>>> import numpy as np
>>> import numpy.linalg as la
>>> np.set_printoptions(suppress=True, linewidth=200)
>>> def tidy(a):
...     return np.round(a, 2) + 0
... 
>>> J = np.load("arr.npy")
>>> J
array([[0, 1, 1],
       [1, 0, 1],
       [1, 1, 0]])
>>> rng = np.random.default_rng(44481)
>>> idx = rng.permutation(3)
>>> out = J[:, idx] * rng.choice([-1, 1], 3)
>>> out
array([[0, 1, 1],
       [1, 1, 0],
       [1, 0, 1]])
>>> U, _, Vt = la.svd(J.T @ out)
>>> print(tidy(la.lstsq(J, out)[0]))
[[1. 0. 0.]
 [0. 0. 1.]
 [0. 1. 0.]]
>>> idx
array([0, 2, 1])
>>> tidy(U @ Vt)
array([[1., 0., 0.],
       [0., 0., 1.],
       [0., 1., 0.]])
>>> vec = np.array([-2, 0, 0])
>>> y = J @ vec
>>> beta, lr = np.zeros(3), 1 / la.norm(J, 2) ** 2
>>> for i in range(150):
...     beta -= lr * J.T @ (J @ beta - y)
...     if i % 50 == 0: print(i, round(la.norm(J @ beta - y), 2))
... 
0 1.22
50 0.0
100 0.0
>>> tidy(la.cond(J))
np.float64(2.0)
>>> tidy(beta)
array([-2.,  0.,  0.])
>>> mat = np.loadtxt("a.csv", delimiter=",")
>>> tidy(mat)
array([[ 0.29, -0.49,  0.82],
       [-0.49,  0.66,  0.57],
       [ 0.82,  0.57,  0.05]])
>>> vec = np.array([2, 0, -3])
>>> np.einsum("ij,j->i", J, vec)
array([-3, -1,  2])
>>> print(la.norm(J @ vec) <= la.norm(J, 2) * la.norm(vec) + 1e-9)
True
>>> np.sign((J @ vec).round(6))
array([-1, -1,  1])
>>> J @ np.ones(3)
array([2., 2., 2.])
>>> tidy(la.eigvalsh(mat).min())
np.float64(-1.0)
>>> [round(float(la.det(mat[:i, :i])), 2) + 0 for i in range(1, 4)]
[0.29, -0.05, -1.0]
>>> print(np.all(la.eigvalsh(mat) > 0))
False
>>> E = np.load("m.npy")
>>> E
array([[-0.71, -0.42,  1.11],
       [-0.95, -0.58, -0.21],
       [-0.98, -0.61, -0.19],
       [ 1.62,  1.02,  2.8 ],
       [ 1.31,  0.82,  1.52],
       [ 0.49,  0.29,  0.12],
       [ 1.58,  0.97,  2.79],
       [-0.32, -0.19, -1.32],
       [ 0.5 ,  0.29,  0.09],
       [ 0.51,  0.31,  0.08],
       [ 0.39,  0.22, -2.41],
       [-1.32, -0.8 , -1.51],
       [-0.35, -0.19,  2.4 ],
       [ 0.71,  0.35, -1.09],
       [ 0.09,  0.12,  2.49],
       [-0.51, -0.31, -0.1 ],
       [ 0.3 ,  0.22,  1.3 ],
       [-1.3 , -0.79, -1.5 ],
       [ 0.17,  0.1 , -1.23],
       [-0.08, -0.08, -2.52]])
>>> U, sig, Vt = la.svd(E, full_matrices=False)
>>> tidy(np.abs(Vt[0]))
array([0.31, 0.2 , 0.93])
>>> np.abs(U[:, 0]).round(6).argmax()
np.int64(3)
>>> np.allclose(U * sig @ Vt, E)
True
>>> tidy(np.sqrt((sig ** 2).sum())), tidy(la.norm(E))
(np.float64(8.61), np.float64(8.61))
>>> U, sig, Vt = la.svd(E)
>>> tidy(sig)
array([7.76, 3.74, 0.08])
>>> out = U[:, :2] @ np.diag(sig[:2]) @ Vt[:2]
>>> la.matrix_rank(E, rtol=0.05)
np.int64(2)
>>> tidy(out)
array([[-0.71, -0.41,  1.11],
       [-0.95, -0.57, -0.21],
       [-0.99, -0.59, -0.19],
       [ 1.62,  1.01,  2.8 ],
       [ 1.32,  0.81,  1.52],
       [ 0.49,  0.29,  0.12],
       [ 1.57,  0.98,  2.79],
       [-0.31, -0.2 , -1.32],
       [ 0.5 ,  0.3 ,  0.09],
       [ 0.51,  0.31,  0.08],
       [ 0.4 ,  0.2 , -2.41],
       [-1.32, -0.81, -1.51],
       [-0.36, -0.18,  2.4 ],
       [ 0.68,  0.39, -1.09],
       [ 0.1 ,  0.1 ,  2.49],
       [-0.51, -0.31, -0.1 ],
       [ 0.31,  0.2 ,  1.3 ],
       [-1.3 , -0.8 , -1.5 ],
       [ 0.18,  0.09, -1.23],
       [-0.08, -0.08, -2.52]])
>>> print(la.matrix_rank(out))
2
>>> print(tidy(np.abs(E - out).max()))
0.04
>>> print(tidy(la.norm(E - out, 2)), tidy(sig[2]))
0.08 0.08
